>>> import numpy as np
>>> np.set_printoptions(suppress=True, linewidth=140)
>>> A = np.loadtxt("a.csv", delimiter=",")
>>> print(A)
[[-3.266  1.947  3.282 -1.754]
 [ 0.256 -3.208 -2.492 -0.352]
 [ 0.522 -4.467 -1.941  3.358]
 [-1.497  2.651 -1.018 -2.971]
 [ 0.237 -3.488  4.416  0.038]
 [-0.466  1.503  1.394 -4.58 ]
 [ 0.737 -3.008  1.973  0.957]
 [-1.444 -3.005 -0.98   1.885]
 [-4.611 -2.943 -2.836  1.044]
 [ 4.009 -6.314  6.171  4.235]
 [ 2.494 -6.148  2.916  2.466]
 [ 5.76  -2.817  3.373  0.078]
 [-0.826  1.9   -1.37  -1.102]
 [-0.242  2.808  3.53  -0.771]
 [ 4.457  1.237  2.237  0.129]
 [-4.071  1.379 -0.894  3.78 ]
 [-3.371  6.906 -1.048 -1.198]
 [ 0.454  1.819  2.947  1.92 ]
 [ 2.481 -1.889 -2.01  -4.212]
 [ 5.756 -3.61   0.203 -5.161]
 [ 6.488 -4.889  5.385  0.608]
 [ 6.396 -4.4   -0.241  1.213]
 [-3.2    2.269 -2.143  3.085]
 [ 0.186 -1.587 -0.742  1.34 ]
 [ 2.864  2.22  -2.031  1.776]
 [ 3.964 -2.666 -0.774 -4.729]
 [ 3.142 -0.523 -3.922 -1.241]
 [-6.999 -2.365 -0.695  3.321]
 [-2.357  2.4   -1.696 -0.633]
 [-2.084  1.353  0.143  1.676]
 [ 3.998 -0.363 -2.415 -3.183]
 [ 3.188 -4.427  4.077  1.107]
 [ 0.57  -0.921  4.571 -2.583]
 [-2.083  2.047  2.573 -2.529]]
>>> vec = np.array([2, 4, 5, 2])
>>> target = A @ vec
>>> np.round(np.linalg.lstsq(A, target)[0], 3)
array([2., 4., 5., 2.])
>>> try:
...     np.linalg.solve(A, target)
... except np.linalg.LinAlgError as e:
...     print("failed:", e)
... 
failed: Last 2 dimensions of the array must be square
>>> rng = np.random.default_rng(3218)
>>> target = target + 0.3 * rng.normal(size=34)
>>> print(target.round(3))
[ 13.674 -25.915 -19.939  -3.294   8.401   2.817   0.937 -15.851 -33.083  21.692  -0.065  16.91   -2.978  26.918  25.377   0.493  13.411
  26.812 -20.94  -12.131  21.088  -3.381  -1.185  -7.091   7.925 -16.415 -17.696 -20.327  -4.808   5.108 -11.927  11.555  14.772  12.185]
>>> coef, *_ = np.linalg.lstsq(A, target)
>>> print([round(float(np.linalg.norm(np.linalg.solve(A.T @ A + lam * np.eye(4), A.T @ target))), 2) for lam in (0, 1, 10, 100)])
[7.0, 6.96, 6.58, 4.38]
>>> round(float(np.linalg.norm(target - A @ coef)), 3)
1.314
